$ ipython --no-banner

In [1]: import numpy as np

In [2]: np.set_printoptions(suppress=True, linewidth=100)

In [3]: def tidy(a):
   ...:     return np.round(a, 1) + 0
   ...: 

In [4]: rng = np.random.default_rng(12733)

In [5]: feats = np.array([[-2, -3, -2, -5, 5, 2, -3, -1, 4, -2, 5],
   ...:     [1, 1, -1, 1, -4, 0, 0, 3, 2, 2, 5],
   ...:     [-1, 5, -4, -5, 4, 1, 4, 0, 1, 3, -4],
   ...:     [3, 1, 5, -4, 2, 4, 1, 1, -2, 1, 2]]) * (rng.random((4, 11)) < 0.3)

In [6]: print(feats)
[[ 0  0  0 -5  0  0  0  0  0  0  5]
 [ 0  0  0  1 -4  0  0  3  0  0  0]
 [-1  0  0  0  0  0  0  0  0  0  0]
 [ 0  0  0  0  2  0  1  0  0  0  0]]

In [7]: # column 2 repeats column 1

In [8]: t = np.radians(180)

In [9]: r_ = np.eye(11)

In [10]: r_[6, 6] = r_[8, 8] = np.cos(t)

In [11]: r_[6, 8], r_[8, 6] = -np.sin(t), np.sin(t)

In [12]: print(tidy(r_))
[[ 1.  0.  0.  0.  0.  0.  0.  0.  0.  0.  0.]
 [ 0.  1.  0.  0.  0.  0.  0.  0.  0.  0.  0.]
 [ 0.  0.  1.  0.  0.  0.  0.  0.  0.  0.  0.]
 [ 0.  0.  0.  1.  0.  0.  0.  0.  0.  0.  0.]
 [ 0.  0.  0.  0.  1.  0.  0.  0.  0.  0.  0.]
 [ 0.  0.  0.  0.  0.  1.  0.  0.  0.  0.  0.]
 [ 0.  0.  0.  0.  0.  0. -1.  0.  0.  0.  0.]
 [ 0.  0.  0.  0.  0.  0.  0.  1.  0.  0.  0.]
 [ 0.  0.  0.  0.  0.  0.  0.  0. -1.  0.  0.]
 [ 0.  0.  0.  0.  0.  0.  0.  0.  0.  1.  0.]
 [ 0.  0.  0.  0.  0.  0.  0.  0.  0.  0.  1.]]

In [13]: Y = feats @ r_.T

In [14]: print(tidy(np.linalg.svd(feats, compute_uv=False)), tidy(np.linalg.svd(Y, compute_uv=False)))
[7.1 5.3 1.5 1. ] [7.1 5.3 1.5 1. ]

In [15]: print(tidy(np.linalg.det(r_)), np.trace(r_))
1.0 7.0

In [16]: print(tidy(np.abs(Y - feats).max(axis=0)))
[0. 0. 0. 0. 0. 0. 2. 0. 0. 0. 0.]

In [17]: f = np.array([3, 2])

In [18]: print(np.polyval(f, feats[0]))
[  2   2   2 -13   2   2   2   2   2   2  17]

In [19]: print(np.cross(feats[0, :3], feats[2, :3]))
[0 0 0]

In [20]: vec = np.array([3, -3, -2, -1, 1, -2, 3, 1, -3, -2, 3])

In [21]: a = np.maximum(feats @ vec, 0)

In [22]: print(feats * (a > 1e-9)[:, None])
[[ 0  0  0 -5  0  0  0  0  0  0  5]
 [ 0  0  0  0  0  0  0  0  0  0  0]
 [ 0  0  0  0  0  0  0  0  0  0  0]
 [ 0  0  0  0  2  0  1  0  0  0  0]]

In [23]: print(tidy(np.tanh(feats @ vec)))
[ 1. -1. -1.  1.]

In [24]: print(np.maximum(feats @ vec, 0) - np.maximum(-feats @ vec, 0))
[20 -2 -3  5]

In [25]: print(feats.T @ a)
[   0    0    0 -100   10    0    5    0    0    0  100]

In [26]: print(np.maximum(feats @ (3 * vec), 0))
[60  0  0 15]

In [27]: print(np.flatnonzero(a > 1e-9))
[0 3]

In [28]: Y = np.array([[-1, 1, 1, -3, 0, -2, -2, 3, 0],
    ...:     [-1, -1, -1, 3, 0, -1, 3, -1, -2],
    ...:     [-3, -1, 3, -3, -3, 1, 3, 3, -2],
    ...:     [-1, -3, 0, 2, 0, -3, -1, 3, -3],
    ...:     [3, 3, -2, 1, -1, -2, -1, -2, -1],
    ...:     [2, 0, 2, -3, -2, -1, -2, -2, 1],
    ...:     [-2, 3, -3, 2, -3, 0, 0, -2, -1],
    ...:     [2, -1, 3, 0, 2, -1, 1, 3, -3],
    ...:     [3, -2, 2, 0, -3, 0, 3, 2, -3]])

In [29]: X = np.tril(Y)

In [30]: print(X)
[[-1  0  0  0  0  0  0  0  0]
 [-1 -1  0  0  0  0  0  0  0]
 [-3 -1  3  0  0  0  0  0  0]
 [-1 -3  0  2  0  0  0  0  0]
 [ 3  3 -2  1 -1  0  0  0  0]
 [ 2  0  2 -3 -2 -1  0  0  0]
 [-2  3 -3  2 -3  0  0  0  0]
 [ 2 -1  3  0  2 -1  1  3  0]
 [ 3 -2  2  0 -3  0  3  2 -3]]

In [31]: # triangular, det is the product of the diagonal

In [32]: left, s, Vh = np.linalg.svd(X)

In [33]: V = Vh[:(s > 1e-8).sum()]

In [34]: vec = X[3] + -1 * X[4] + rng.integers(2) * np.eye(9)[4]

In [35]: print(vec)
[-4. -6.  2.  1.  1.  0.  0.  0.  0.]

In [36]: print(np.allclose(V.T @ V @ vec, vec))
True

In [37]: print(tidy(np.diag(V.T @ V)))
[1.  1.  1.  1.  1.  1.  0.4 0.9 0.6]

In [38]: print(tidy(V.T @ V))
[[ 1.   0.   0.   0.   0.   0.   0.   0.   0. ]
 [ 0.   1.   0.   0.   0.   0.   0.   0.   0. ]
 [ 0.   0.   1.   0.   0.   0.   0.   0.   0. ]
 [ 0.   0.   0.   1.   0.   0.   0.   0.   0. ]
 [ 0.   0.   0.   0.   1.   0.   0.   0.   0. ]
 [ 0.   0.   0.   0.   0.   1.   0.   0.   0. ]
 [ 0.   0.   0.   0.   0.   0.   0.4  0.2 -0.5]
 [ 0.   0.   0.   0.   0.   0.   0.2  0.9  0.2]
 [ 0.   0.   0.   0.   0.   0.  -0.5  0.2  0.6]]

In [39]: print(tidy(np.linalg.norm(vec - V.T @ V @ vec)))
0.0

In [40]: print(np.linalg.cond(X) > 100)
True

In [41]: print([round(float(x), 1) for x in np.linalg.svd(X, compute_uv=False)[:3]])
[8.9, 7.3, 5.3]

In [42]: print(tidy(np.linalg.norm(X, 2) / np.linalg.norm(X)))
0.6

In [43]: Y = X + rng.integers(-2, 3, (9, 8)) @ rng.integers(-2, 3, (8, 9))

In [44]: print(Y)
[[  0  -3   3   8   4  -3   3   5   2]
 [ -2  -9   3  -1   0 -10 -13   7  -1]
 [ -1   2   3   6  -1  -2   8  -2  -2]
 [ -3 -14  -5  -8   5  -4  -1  11   7]
 [  0   7 -12   3  13   4  13  -2   7]
 [  2  -5   3 -13 -10   4  -3  -1  -1]
 [  2   9  -6   1   3   0  -4   2  -5]
 [  4   4  -3  -5   7   4   4   3  -1]
 [ 13  -5  17   7  -5   0  -4   3  -9]]

In [45]: print(tidy(np.linalg.svd(Y - X, compute_uv=False)))
[33.9 26.9 20.5 14.8 11.1  6.4  2.7  1.5  0. ]

In [46]: print(np.abs(Y - X).sum(axis=1))
[32 44 26 56 59 34 31 32 51]

In [47]: print(Y - X)
[[  1  -3   3   8   4  -3   3   5   2]
 [ -1  -8   3  -1   0 -10 -13   7  -1]
 [  2   3   0   6  -1  -2   8  -2  -2]
 [ -2 -11  -5 -10   5  -4  -1  11   7]
 [ -3   4 -10   2  14   4  13  -2   7]
 [  0  -5   1 -10  -8   5  -3  -1  -1]
 [  4   6  -3  -1   6   0  -4   2  -5]
 [  2   5  -6  -5   5   5   3   0  -1]
 [ 10  -3  15   7  -2   0  -7   1  -6]]
